>>> import numpy as np
>>> import numpy.linalg as la
>>> np.set_printoptions(precision=1, suppress=True, linewidth=120)
>>> M = np.array([[-7.2, 10.2, 7.8, -1.8],
...     [5.9, -3.3, 7.0, -9.3],
...     [-9.5, -7.0, 8.8, 15.3],
...     [1.7, 3.5, 4.3, -8.2],
...     [2.3, -6.6, -9.1, 7.4],
...     [-10.8, 11.1, 8.7, 1.5]])
>>> print(M)
[[ -7.2  10.2   7.8  -1.8]
 [  5.9  -3.3   7.   -9.3]
 [ -9.5  -7.    8.8  15.3]
 [  1.7   3.5   4.3  -8.2]
 [  2.3  -6.6  -9.1   7.4]
 [-10.8  11.1   8.7   1.5]]
>>> hat = M @ la.solve(M.T @ M, M.T)
>>> np.round(la.eigvalsh(hat), 1) + 0
array([0., 0., 1., 1., 1., 1.])
>>> np.allclose(hat @ hat, hat)
True
>>> np.round(np.trace(hat), 1)
np.float64(4.0)
>>> hat @ M[:, 3]
array([-1.8, -9.3, 15.3, -8.2,  7.4,  1.5])
>>> round(np.log10(la.cond(M)))
2
>>> np.argsort(-la.norm(M, axis=0).round(6), kind="stable")[:3]
array([3, 2, 1])
>>> la.cond(M) > 100
np.False_
>>> U, sigma, vt = la.svd(M)
>>> sigma
array([26.3, 24.4, 13. ,  0.4])
>>> other = U[:, :3] @ np.diag(sigma[:3]) @ vt[:3]
>>> round(float(la.norm(M - other, 2)), 1), np.round(sigma[3], 1)
(0.4, np.float64(0.4))
>>> print(la.matrix_rank(other))
3
>>> other
array([[ -7.4,  10.1,   7.7,  -1.9],
       [  5.8,  -3.4,   7. ,  -9.4],
       [ -9.5,  -7. ,   8.8,  15.3],
       [  1.8,   3.6,   4.3,  -8.1],
       [  2.2,  -6.7,  -9.1,   7.3],
       [-10.7,  11.1,   8.7,   1.5]])
>>> other = np.c_[M[:, :1] @ np.array([[1]]), np.array([1, -1, -1, 0, 1, 0])]
>>> other
array([[ -7.2,   1. ],
       [  5.9,  -1. ],
       [ -9.5,  -1. ],
       [  1.7,   0. ],
       [  2.3,   1. ],
       [-10.8,   0. ]])
>>> print(la.norm(la.qr(M)[0].T @ other, axis=0) ** 2 / ((other ** 2).sum(axis=0) + 1e-12))
[1.  0.8]
>>> la.matrix_rank(other)
np.int64(2)
>>> X = np.load("block0.npy")
>>> print(X)
[[ 9.  3.  0.]
 [-9.  6.  0.]
 [ 0.  0.  1.]]
>>> # splits into 2 blocks
>>> la.matrix_power(X, 4)
array([[-3159.,  2835.,     0.],
       [-8505., -5994.,     0.],
       [    0.,     0.,     1.]])
>>> (X + X.T) / 2
array([[ 9., -3.,  0.],
       [-3.,  6.,  0.],
       [ 0.,  0.,  1.]])
>>> X @ X
array([[  54.,   45.,    0.],
       [-135.,    9.,    0.],
       [   0.,    0.,    1.]])
>>> print(np.allclose(X @ X.T, X.T @ X))
False
>>> np.allclose(X, X.T)
False
>>> print(np.sort(np.abs(la.eigvals(X))))
[1. 9. 9.]
